$ python3 -q
>>> import numpy as np
>>> from numpy import linalg as LA
>>> np.set_printoptions(precision=3, suppress=True, linewidth=100, legacy="1.25")
>>> rnd = lambda a: np.round(a, 3) + 0
>>> M = np.load("data.npy")
>>> print(M)
[[0 0 1]
 [0 0 1]
 [1 1 0]]
>>> print(M.sum(axis=0))
[1 1 2]
>>> Lm = np.diag(M.sum(axis=1)) - M
>>> LA.matrix_rank(Lm)
2
>>> Lm @ np.ones(3)
array([0., 0., 0.])
>>> round(LA.det(Lm[1:, 1:]))
1
>>> Lm
array([[ 1,  0, -1],
       [ 0,  1, -1],
       [-1, -1,  2]])
>>> (LA.eigvalsh(Lm) < 1e-8).sum()
1
>>> rk = LA.matrix_rank(M)
>>> rk
2
>>> null = LA.svd(M)[2][rk:].T
>>> print(M @ null)
[[0.]
 [0.]
 [0.]]
>>> [int(LA.matrix_rank(np.delete(M, i, axis=0))) for i in range(3)]
[2, 2, 1]
>>> [int(LA.matrix_rank(M[:i])) for i in range(1, len(M) + 1)]
[1, 1, 2]
>>> null[:, 0] / null[np.abs(null[:, 0]).round(6).argmax(), 0]
array([ 1., -1.,  0.])
>>> w, vecs = LA.eigh(M)
>>> rnd(np.abs(vecs[:, -1]))
array([0.5  , 0.5  , 0.707])
>>> rnd(vecs @ np.diag(w) @ vecs.T)
array([[0., 0., 1.],
       [0., 0., 1.],
       [1., 1., 0.]])
>>> rnd(vecs.T @ vecs)
array([[1., 0., 0.],
       [0., 1., 0.],
       [0., 0., 1.]])
>>> rnd(w)
array([-1.414,  0.   ,  1.414])
>>> rnd(LA.eigvalsh(M + -2 * np.eye(3)))
array([-3.414, -2.   , -0.586])
>>> rnd(LA.svd(M, compute_uv=False))
array([1.414, 1.414, 0.   ])
>>> U, sig, VT = LA.svd(M)
>>> vecs = VT[:(sig > 1e-8).sum()]
>>> rng = np.random.default_rng(98)
>>> x0 = M[0] + -1 * M[1] + rng.integers(2) * np.eye(3)[0]
>>> x0
array([0., 0., 0.])
>>> rnd(np.diag(vecs.T @ vecs))
array([0.5, 0.5, 1. ])
>>> rnd(vecs.T @ vecs)
array([[0.5, 0.5, 0. ],
       [0.5, 0.5, 0. ],
       [0. , 0. , 1. ]])
>>> LA.matrix_rank(np.vstack([M, x0]))
2
>>> X = np.loadtxt("case16.csv", delimiter=",")
>>> print(X)
[[ -6.  -4.   1.   3.]
 [  4.   4.  -1.  -1.]
 [-12.  -6.   2.   6.]
 [ -8.  -4.   1.   5.]]
>>> U, sig, VT = LA.svd(X)
>>> rnd(sig)
array([20.395,  2.362,  0.675,  0.   ])
>>> np.argmax(sig[:-1] / (sig[1:] + 1e-6)) + 1
3
>>> B = U[:, :3] @ np.diag(sig[:3]) @ VT[:3]
>>> LA.matrix_rank(X, rtol=0.05)
2
>>> rnd(LA.norm(X - B) / LA.norm(X))
0.0
>>> rnd(LA.norm(X - B, 2)), rnd(sig[3])
(0.0, 0.0)
>>> LA.matrix_rank(B)
3
>>> U, sig, VT = LA.svd(X)
>>> vecs = VT[:(sig > 1e-8).sum()]
>>> x0 = X[0] + 5 * X[2] + rng.integers(2) * np.eye(4)[3]
>>> print(x0)
[-66. -34.  11.  34.]
>>> rnd(vecs.T @ vecs)
array([[ 0.909,  0.   , -0.273, -0.091],
       [ 0.   ,  1.   ,  0.   ,  0.   ],
       [-0.273,  0.   ,  0.182, -0.273],
       [-0.091,  0.   , -0.273,  0.909]])
>>> print(rnd(LA.norm(x0 - vecs.T @ vecs @ x0)))
0.302
>>> np.allclose(vecs.T @ vecs @ x0, x0)
False
>>> E = np.load("block15.npy")
>>> E
array([[6., 0., 0., 0., 0., 0.],
       [0., 6., 5., 5., 5., 5.],
       [0., 5., 6., 5., 5., 5.],
       [0., 5., 5., 6., 5., 5.],
       [0., 5., 5., 5., 6., 5.],
       [0., 5., 5., 5., 5., 6.]])
>>> x0 = np.ones(6)
>>> for _ in range(6):
...     x0 = E @ x0
...     x0 /= LA.norm(x0)
...     print(round(x0 @ E @ x0, 3))
... 
25.789
25.989
25.999
26.0
26.0
26.0
>>> rnd(LA.eigvalsh(E)[-1])
26.0
>>> Lm = LA.cholesky(E)
>>> rnd(Lm)
array([[2.449, 0.   , 0.   , 0.   , 0.   , 0.   ],
       [0.   , 2.449, 0.   , 0.   , 0.   , 0.   ],
       [0.   , 2.041, 1.354, 0.   , 0.   , 0.   ],
       [0.   , 2.041, 0.615, 1.206, 0.   , 0.   ],
       [0.   , 2.041, 0.615, 0.377, 1.146, 0.   ],
       [0.   , 2.041, 0.615, 0.377, 0.273, 1.113]])
>>> print(X.reshape(2, -1))
[[ -6.  -4.   1.   3.   4.   4.  -1.  -1.]
 [-12.  -6.   2.   6.  -8.  -4.   1.   5.]]
>>> X.reshape(-1, 2)
array([[ -6.,  -4.],
       [  1.,   3.],
       [  4.,   4.],
       [ -1.,  -1.],
       [-12.,  -6.],
       [  2.,   6.],
       [ -8.,  -4.],
       [  1.,   5.]])
>>> blk = X.reshape(4, 2, -1)
>>> np.swapaxes(blk, 1, 2)[1]
array([[ 4., -1.],
       [ 4., -1.]])
>>> blk.transpose(1, 0, 2)
array([[[ -6.,  -4.],
        [  4.,   4.],
        [-12.,  -6.],
        [ -8.,  -4.]],

       [[  1.,   3.],
        [ -1.,  -1.],
        [  2.,   6.],
        [  1.,   5.]]])
>>> x0 = np.array([1, 2, 0, 3, -3, -3])
>>> (E * x0).sum(axis=1)
array([ 6., -3., -5., -2., -8., -8.])
>>> E @ (2 * x0)
array([ 12.,  -6., -10.,  -4., -16., -16.])
>>> E @ np.ones(6)
array([ 6., 26., 26., 26., 26., 26.])
>>> x0 = np.array([3, 3, 2, 3, 3, 0])
>>> y = E @ x0
>>> y
array([18., 58., 57., 58., 58., 55.])
>>> rnd(LA.solve(E, -2 * y))
array([-6., -6., -4., -6., -6.,  0.])
>>> rnd(LA.solve(E.T, E[2]))
array([0., 0., 1., 0., 0., 0.])
>>> cent = np.sign(np.array([[1, 3, 1, -3], [-1, -2, -1, 1], [2, -3, 1, 1], [2, 0, 0, 3]]))
>>> B = (np.tril(cent, -1) + np.eye(4)) @ (np.triu(cent, 1) + np.eye(4))
>>> w = np.array([2, -3, 0, -1])
>>> m1 = np.rint(B * w @ LA.inv(B)) + 0
>>> print(m1)
[[-18. -12.  -7.  15.]
 [ 10.   6.   4. -10.]
 [ -9.  -6.  -4.   9.]
 [-17. -12.  -7.  14.]]
>>> U, sig, VT = LA.svd(m1)
>>> np.argmax(sig[:-1] / (sig[1:] + 1e-6)) + 1
3
>>> B = U[:, :3] @ np.diag(sig[:3]) @ VT[:3]
>>> rnd(B)
array([[-18., -12.,  -7.,  15.],
       [ 10.,   6.,   4., -10.],
       [ -9.,  -6.,  -4.,   9.],
       [-17., -12.,  -7.,  14.]])
>>> rnd(LA.norm(m1 - B, 2)), rnd(sig[3])
(0.0, 0.0)
>>> rnd(np.abs(m1 - B).max())
0.0
>>> U, sig, VT = LA.svd(m1)
>>> vecs = VT[:(sig > 1e-8).sum()]
>>> x0 = m1[0] + -1 * m1[1] + rng.integers(2) * np.eye(4)[2]
>>> print(x0)
[-28. -18. -10.  25.]
>>> rnd(np.diag(vecs.T @ vecs))
array([0.933, 0.733, 0.4  , 0.933])
>>> print(rnd(LA.norm(x0 - vecs.T @ vecs @ x0)))
0.775
>>> m1 @ m1
array([[ 12.,   6.,   1.,  -3.],
       [ 14.,  12.,   8., -14.],
       [-15., -12.,  -8.,  15.],
       [ 11.,   6.,   1.,  -2.]])
>>> print((m1 + m1.T) / 2)
[[-18.  -1.  -8.  -1.]
 [ -1.   6.  -1. -11.]
 [ -8.  -1.  -4.   1.]
 [ -1. -11.   1.  14.]]
>>> print(rnd(np.sort(np.abs(LA.eigvals(m1)))))
[0. 1. 2. 3.]
>>> np.allclose(m1, m1.T)
False
>>> LA.determinant(m1)
Traceback (most recent call last):
  File "<python-input-94>", line 1, in <module>
    LA.determinant(m1)
    ^^^^^^^^^^^^^^
AttributeError: module 'numpy.linalg' has no attribute 'determinant'
>>> print(rnd(np.abs(LA.eigvals(m1)).max()))
3.0
>>> B = m1 / np.sqrt((m1 ** 2).mean(axis=1, keepdims=True))
>>> print(LA.matrix_rank(m1 - m1.mean(axis=1, keepdims=True)))
3
>>> rnd(B[2])
array([-1.23 , -0.82 , -0.547,  1.23 ])
>>> z = rng.permutation(4)
>>> z
array([1, 2, 0, 3])
>>> B = m1[z][:, z]
>>> rnd(np.sort(np.abs(LA.eigvals(B))))
array([0., 1., 2., 3.])
>>> np.diag(B)
array([  6.,  -4., -18.,  14.])
>>> np.allclose(B, m1)
False
>>> rnd(LA.det(B)), rnd(LA.det(m1[z]))
(0.0, 0.0)
>>> K = np.load("w.npy")
>>> K
array([[-27,   0, -18,  -9, -18],
       [ 15,   0,  10,   5,  10],
       [ -3,   0,  -2,  -1,  -2],
       [ 15,   0,  10,   5,  10]])
>>> U, sig, VT = LA.svd(K)
>>> vecs = VT[:(sig > 1e-8).sum()]
>>> x0 = K[0] + -3 * K[1] + rng.integers(2) * np.eye(5)[0]
>>> x0
array([-72.,   0., -48., -24., -48.])
>>> LA.matrix_rank(np.vstack([K, x0]))
1
>>> rnd(vecs.T @ vecs)
array([[0.5  , 0.   , 0.333, 0.167, 0.333],
       [0.   , 0.   , 0.   , 0.   , 0.   ],
       [0.333, 0.   , 0.222, 0.111, 0.222],
       [0.167, 0.   , 0.111, 0.056, 0.111],
       [0.333, 0.   , 0.222, 0.111, 0.222]])
>>> np.allclose(vecs.T @ vecs @ x0, x0)
True
>>> rnd(LA.norm(x0 - vecs.T @ vecs @ x0))
0.0
>>> W0 = np.diag(3 * np.array([0, 1, -1, -1, -3, 0, 2, -1])) + np.array([[2, 0, -3, -2, -3, 0, -3, -3],
...     [1, 1, -3, 2, -1, 3, -3, -1],
...     [0, 3, -2, 3, 1, 0, 0, -3],
...     [-1, -1, 1, 1, 1, 1, -3, 1],
...     [-1, 2, 2, 3, 1, -3, -1, -1],
...     [-3, 3, 2, 1, -1, -3, -3, -1],
...     [-2, -3, 2, -2, 1, -3, 3, -2],
...     [-2, -1, 0, -1, -3, 1, 1, 2]])
>>> W0
array([[ 2,  0, -3, -2, -3,  0, -3, -3],
       [ 1,  4, -3,  2, -1,  3, -3, -1],
       [ 0,  3, -5,  3,  1,  0,  0, -3],
       [-1, -1,  1, -2,  1,  1, -3,  1],
       [-1,  2,  2,  3, -8, -3, -1, -1],
       [-3,  3,  2,  1, -1, -3, -3, -1],
       [-2, -3,  2, -2,  1, -3,  9, -2],
       [-2, -1,  0, -1, -3,  1,  1, -1]])
>>> O, vecs = LA.qr(W0[:, :4])[0], LA.qr(W0[:, 4:])[0]
>>> sig = LA.svd(O.T @ vecs, compute_uv=False)
>>> rnd(sig)
array([1.   , 0.811, 0.513, 0.227])
>>> W1 = np.array([[-2, 7, 7],
...     [8, 5, 9],
...     [1, 8, 1],
...     [-6, 0, -4],
...     [2, -3, 0],
...     [5, 5, 5],
...     [-1, 3, -3],
...     [3, -7, -8]])
>>> beta = np.array([-6, 1, -7])
>>> H = np.maximum(W0 @ W1 + beta, 0)
>>> print((H > 0).astype(int))
[[0 1 1]
 [1 1 1]
 [0 0 1]
 [1 0 0]
 [0 1 0]
 [1 0 0]
 [0 1 0]
 [0 1 0]]
>>> H
array([[ 0, 12, 45],
       [22, 20, 57],
       [ 0,  0, 27],
       [14,  0,  0],
       [ 0, 33,  0],
       [ 3,  0,  0],
       [ 0, 11,  0],
       [ 0,  6,  0]])
>>> cent = np.array([[1, -1, 1], [0, 2, -2], [-1, -2, 2]])
>>> W1 @ cent
array([[ -9,   2,  -2],
       [ -1, -16,  16],
       [  0,  13, -13],
       [ -2,  14, -14],
       [  2,  -8,   8],
       [  0,  -5,   5],
       [  2,  13, -13],
       [ 11,  -1,   1]])
>>> (H @ cent).round(6).argmax(axis=1)
array([2, 2, 2, 0, 1, 0, 1, 1])
